$ ipython --no-banner

In [1]: import numpy as np

In [2]: from numpy import linalg as LA

In [3]: np.set_printoptions(precision=2, suppress=True, linewidth=160, floatmode="fixed")

In [4]: u = np.array([-3, -9, -4, -9, -2, 3])

In [5]: v = np.array([0, 3, 1, 1, 3])

In [6]: feats = np.outer(u, v)

In [7]: feats
Out[7]: 
array([[  0,  -9,  -3,  -3,  -9],
       [  0, -27,  -9,  -9, -27],
       [  0, -12,  -4,  -4, -12],
       [  0, -27,  -9,  -9, -27],
       [  0,  -6,  -2,  -2,  -6],
       [  0,   9,   3,   3,   9]])

In [8]: # column 3 repeats column 2

In [9]: Uu, sv, vt = LA.svd(feats, full_matrices=False)

In [10]: np.abs(vt[0])
Out[10]: array([0.00, 0.67, 0.22, 0.22, 0.67])

In [11]: np.abs(Uu[:, 0]).round(6).argmax()
Out[11]: np.int64(1)

In [12]: (sv > 1e-8).sum()
Out[12]: np.int64(1)

In [13]: Uu.shape, sv.shape, vt.shape
Out[13]: ((6, 5), (5,), (5, 5))

In [14]: np.cumsum(sv ** 2) / np.sum(sv ** 2)
Out[14]: array([1.00, 1.00, 1.00, 1.00, 1.00])

In [15]: np.round(sv / sv[0], 2) + 0
Out[15]: array([1.00, 0.00, 0.00, 0.00, 0.00])

In [16]: sv.round(2) + 0
Out[16]: array([63.25,  0.00,  0.00,  0.00,  0.00])

In [17]: np.allclose(Uu * sv @ vt, feats)
Out[17]: True

In [18]: r = LA.matrix_rank(feats)

In [19]: r
Out[19]: np.int64(1)

In [20]: N = LA.svd(feats)[2][r:].T

In [21]: [int(LA.matrix_rank(np.delete(feats, i, axis=0))) for i in range(6)]
Out[21]: [1, 1, 1, 1, 1, 1]

In [22]: LA.matrix_rank(feats.T @ feats), LA.matrix_rank(feats @ feats.T)
Out[22]: (np.int64(1), np.int64(1))

In [23]: [int(LA.matrix_rank(feats[:, :j + 1])) for j in range(5)]
Out[23]: [0, 1, 1, 1, 1]

In [24]: [int(LA.matrix_rank(feats[:i])) for i in range(1, len(feats) + 1)]
Out[24]: [1, 1, 1, 1, 1, 1]

In [25]: np.round(feats @ N, 2) + 0
Out[25]: 
array([[0.00, 0.00, 0.00, 0.00],
       [0.00, 0.00, 0.00, 0.00],
       [0.00, 0.00, 0.00, 0.00],
       [0.00, 0.00, 0.00, 0.00],
       [0.00, 0.00, 0.00, 0.00],
       [0.00, 0.00, 0.00, 0.00]])

In [26]: N.shape
Out[26]: (5, 4)

In [27]: q, _ = LA.qr(np.array([[-1.3, 0.8, 1.0, -1.6, 0.2, 0.2, -0.1, -0.4, -0.7],
    ...:     [-0.3, 0.7, -1.4, -0.2, -0.2, -1.1, 0.9, 2.2, 0.6],
    ...:     [-0.2, -0.7, -0.4, 0.1, -0.3, 0.1, 0.9, -0.1, 0.4],
    ...:     [-1.3, 1.0, -1.0, -0.9, -0.9, -0.5, -0.2, -0.8, 1.4],
    ...:     [-0.6, 1.5, 1.5, 0.0, 0.5, 2.1, 0.7, -1.0, -1.5],
    ...:     [0.7, 1.0, 0.8, -0.8, -0.3, -1.2, -0.4, 1.7, 0.3],
    ...:     [0.4, -1.4, 0.1, -0.3, 0.4, -0.2, -1.6, 0.7, 0.2],
    ...:     [1.2, -1.7, -0.3, 0.5, -0.7, -2.5, -0.4, -0.2, 1.0],
    ...:     [0.0, 0.7, -0.3, 2.1, -0.6, -0.1, -1.6, 1.4, -0.1]]))

In [28]: data = q[:, :8]

In [29]: data
Out[29]: 
array([[-0.53,  0.13,  0.42, -0.21, -0.22, -0.60,  0.07,  0.12],
       [-0.12, -0.17, -0.61, -0.23,  0.33, -0.43,  0.26,  0.25],
       [-0.08,  0.34, -0.05,  0.10, -0.23,  0.36,  0.37,  0.73],
       [-0.53,  0.05, -0.39, -0.20, -0.48,  0.29, -0.30, -0.22],
       [-0.25, -0.38,  0.46,  0.23,  0.06,  0.14,  0.23, -0.02],
       [ 0.29, -0.62,  0.12, -0.49, -0.32,  0.06, -0.18,  0.36],
       [ 0.16,  0.41,  0.18, -0.11,  0.18, -0.13, -0.65,  0.31],
       [ 0.49,  0.25, -0.02, -0.04, -0.57, -0.30,  0.31, -0.25],
       [ 0.00, -0.27, -0.21,  0.74, -0.30, -0.32, -0.30,  0.23]])

In [30]: # keeps lengths

In [31]: rng = np.random.default_rng(46)

In [32]: z = rng.permutation(8)

In [33]: A2 = data[:, z] * rng.choice([-1, 1], 8)

In [34]: A2
Out[34]: 
array([[ 0.07, -0.22,  0.53,  0.13, -0.60,  0.12,  0.42,  0.21],
       [ 0.26,  0.33,  0.12, -0.17, -0.43,  0.25, -0.61,  0.23],
       [ 0.37, -0.23,  0.08,  0.34,  0.36,  0.73, -0.05, -0.10],
       [-0.30, -0.48,  0.53,  0.05,  0.29, -0.22, -0.39,  0.20],
       [ 0.23,  0.06,  0.25, -0.38,  0.14, -0.02,  0.46, -0.23],
       [-0.18, -0.32, -0.29, -0.62,  0.06,  0.36,  0.12,  0.49],
       [-0.65,  0.18, -0.16,  0.41, -0.13,  0.31,  0.18,  0.11],
       [ 0.31, -0.57, -0.49,  0.25, -0.30, -0.25, -0.02,  0.04],
       [-0.30, -0.30, -0.00, -0.27, -0.32,  0.23, -0.21, -0.74]])

In [35]: Uu, _, vt = LA.svd(data.T @ A2)

In [36]: z
Out[36]: array([6, 4, 0, 1, 5, 7, 2, 3])

In [37]: u = np.array([-2, 0, -2, -2, -2, -1])

In [38]: m1 = u[np.abs(np.subtract.outer(np.arange(6), np.arange(6)))]

In [39]: m1
Out[39]: 
array([[-2,  0, -2, -2, -2, -1],
       [ 0, -2,  0, -2, -2, -2],
       [-2,  0, -2,  0, -2, -2],
       [-2, -2,  0, -2,  0, -2],
       [-2, -2, -2,  0, -2,  0],
       [-1, -2, -2, -2,  0, -2]])

In [40]: m1.reshape(2, -1)
Out[40]: 
array([[-2,  0, -2, -2, -2, -1,  0, -2,  0, -2, -2, -2, -2,  0, -2,  0, -2, -2],
       [-2, -2,  0, -2,  0, -2, -2, -2, -2,  0, -2,  0, -1, -2, -2, -2,  0, -2]])

In [41]: t3 = m1.reshape(6, 2, -1)

In [42]: t3.shape
Out[42]: (6, 2, 3)

In [43]: t3[:, 0]
Out[43]: 
array([[-2,  0, -2],
       [ 0, -2,  0],
       [-2,  0, -2],
       [-2, -2,  0],
       [-2, -2, -2],
       [-1, -2, -2]])

In [44]: t3.transpose(1, 0, 2)
Out[44]: 
array([[[-2,  0, -2],
        [ 0, -2,  0],
        [-2,  0, -2],
        [-2, -2,  0],
        [-2, -2, -2],
        [-1, -2, -2]],

       [[-2, -2, -1],
        [-2, -2, -2],
        [ 0, -2, -2],
        [-2,  0, -2],
        [ 0, -2,  0],
        [-2,  0, -2]]])

In [45]: np.swapaxes(t3, 1, 2)[3]
Out[45]: 
array([[-2, -2],
       [-2,  0],
       [ 0, -2]])

In [46]: x0 = np.array([1, 1, 3, 3, 0, 0, 2, 2])

In [47]: h1 = np.maximum(data @ x0, 0)

In [48]: np.tanh(data @ x0)
Out[48]: array([ 0.56, -0.95,  0.99, -1.00,  0.95, -0.81,  0.11,  0.60,  0.82])

In [49]: data * (h1 > 1e-9)[:, None]
Out[49]: 
array([[-0.53,  0.13,  0.42, -0.21, -0.22, -0.60,  0.07,  0.12],
       [-0.00, -0.00, -0.00, -0.00,  0.00, -0.00,  0.00,  0.00],
       [-0.08,  0.34, -0.05,  0.10, -0.23,  0.36,  0.37,  0.73],
       [-0.00,  0.00, -0.00, -0.00, -0.00,  0.00, -0.00, -0.00],
       [-0.25, -0.38,  0.46,  0.23,  0.06,  0.14,  0.23, -0.02],
       [ 0.00, -0.00,  0.00, -0.00, -0.00,  0.00, -0.00,  0.00],
       [ 0.16,  0.41,  0.18, -0.11,  0.18, -0.13, -0.65,  0.31],
       [ 0.49,  0.25, -0.02, -0.04, -0.57, -0.30,  0.31, -0.25],
       [ 0.00, -0.27, -0.21,  0.74, -0.30, -0.32, -0.30,  0.23]])

In [50]: h1
Out[50]: array([0.63, 0.00, 2.64, 0.00, 1.88, 0.00, 0.11, 0.70, 1.16])

In [51]: data.T @ h1
Out[51]: array([-0.65,  0.17,  0.76,  1.40, -1.37,  0.25,  1.26,  2.10])

In [52]: w, V = LA.eigh(m1)

In [53]: np.round(V.T @ m1 @ V, 2) + 0
Out[53]: 
array([[-8.36,  0.00,  0.00,  0.00,  0.00,  0.00],
       [ 0.00, -3.75,  0.00,  0.00,  0.00,  0.00],
       [ 0.00,  0.00, -2.18,  0.00,  0.00,  0.00],
       [ 0.00,  0.00,  0.00, -1.45,  0.00,  0.00],
       [ 0.00,  0.00,  0.00,  0.00,  1.54,  0.00],
       [ 0.00,  0.00,  0.00,  0.00,  0.00,  2.20]])

In [54]: np.round(V @ np.diag(w) @ V.T, 2) + 0
Out[54]: 
array([[-2.00,  0.00, -2.00, -2.00, -2.00, -1.00],
       [ 0.00, -2.00,  0.00, -2.00, -2.00, -2.00],
       [-2.00,  0.00, -2.00,  0.00, -2.00, -2.00],
       [-2.00, -2.00,  0.00, -2.00,  0.00, -2.00],
       [-2.00, -2.00, -2.00,  0.00, -2.00,  0.00],
       [-1.00, -2.00, -2.00, -2.00,  0.00, -2.00]])

In [55]: LA.eigvalsh(m1 + 4 * np.eye(6))
Out[55]: array([-4.36,  0.25,  1.82,  2.55,  5.54,  6.20])

In [56]: np.round(V.T @ V, 2) + 0
Out[56]: 
array([[1.00, 0.00, 0.00, 0.00, 0.00, 0.00],
       [0.00, 1.00, 0.00, 0.00, 0.00, 0.00],
       [0.00, 0.00, 1.00, 0.00, 0.00, 0.00],
       [0.00, 0.00, 0.00, 1.00, 0.00, 0.00],
       [0.00, 0.00, 0.00, 0.00, 1.00, 0.00],
       [0.00, 0.00, 0.00, 0.00, 0.00, 1.00]])

In [57]: w
Out[57]: array([-8.36, -3.75, -2.18, -1.45,  1.54,  2.20])

In [58]: np.all(LA.eigvalsh(m1) > 0)
Out[58]: np.False_

In [59]: round(LA.eigvalsh(m1).min(), 2)
Out[59]: np.float64(-8.36)

In [60]: J = np.loadtxt("w.csv", delimiter=",")

In [61]: J
Out[61]: 
array([[-2.60, -0.80,  0.80, -0.77,  1.10, -0.20,  0.90],
       [ 0.20, -0.50, -0.20, -0.15,  0.30, -0.20, -0.60],
       [-0.60,  1.30,  1.70, -1.55, -0.10,  0.80, -0.60],
       [ 0.70,  0.40,  1.00, -0.48, -0.40,  0.80,  1.40],
       [-0.60,  0.40, -1.10,  0.86, -0.80,  0.70,  1.10],
       [ 0.20, -0.10, -0.20,  0.12, -0.90, -1.00, -0.60],
       [ 0.10, -2.30, -0.90,  0.91,  0.20,  0.70,  0.30],
       [-1.70,  0.00, -1.30,  1.20, -1.00, -0.90, -2.20],
       [-1.40,  1.70, -1.20,  1.61, -0.30, -0.50, -0.60],
       [ 0.00,  0.80,  0.10, -0.24, -1.00,  0.20, -0.80],
       [-0.20,  1.60, -1.30,  1.46,  1.20, -1.10, -0.70],
       [ 0.40, -0.50, -1.20,  1.39, -1.20,  0.10,  0.00],
       [ 0.70, -0.50, -0.10, -0.34,  1.20,  0.40,  1.40],
       [ 0.90, -0.10, -1.90,  1.80, -0.90,  0.00,  1.10],
       [-0.50,  0.60,  0.00, -0.17,  0.70, -0.10, -0.40],
       [ 0.10,  0.50,  1.90, -1.82, -0.40,  0.50, -0.50],
       [-0.30,  0.20,  0.40, -0.30,  1.00,  1.00,  0.70]])

In [62]: t3 = np.stack([m1, -3 * m1, m1[::-1]])

In [63]: np.einsum("bij,cij->bc", t3, t3)
Out[63]: 
array([[  98, -294,   56],
       [-294,  882, -168],
       [  56, -168,   98]])

In [64]: LA.det(t3)
Out[64]: array([   336.00, 244944.00,   -336.00])

In [65]: LA.norm(t3, axis=(1, 2))
Out[65]: array([ 9.90, 29.70,  9.90])

In [66]: (t3 @ m1.T).shape
Out[66]: (3, 6, 6)

In [67]: d = LA.norm(J[:, None] - J[None], axis=-1)

In [68]: d[9].round(6).argsort(kind="stable")[:4]
Out[68]: array([ 9,  5, 14,  1])

In [69]: LA.matrix_rank(d ** 2)
Out[69]: np.int64(9)

In [70]: (d + 1e9 * np.eye(17)).round(6).argmin(axis=1)
Out[70]: array([16, 14, 15, 16, 11,  1, 11,  8, 10,  5,  8, 13, 16, 11,  1,  2, 12])

In [71]: d.shape
Out[71]: (17, 17)

In [72]: d.mean(axis=1).argmax()
Out[72]: np.int64(0)

In [73]: d[:5, :5]
Out[73]: 
array([[0.00, 3.49, 3.81, 3.99, 4.02],
       [3.49, 0.00, 3.26, 2.85, 2.86],
       [3.81, 3.26, 0.00, 2.87, 4.22],
       [3.99, 2.85, 2.87, 0.00, 2.86],
       [4.02, 2.86, 4.22, 2.86, 0.00]])
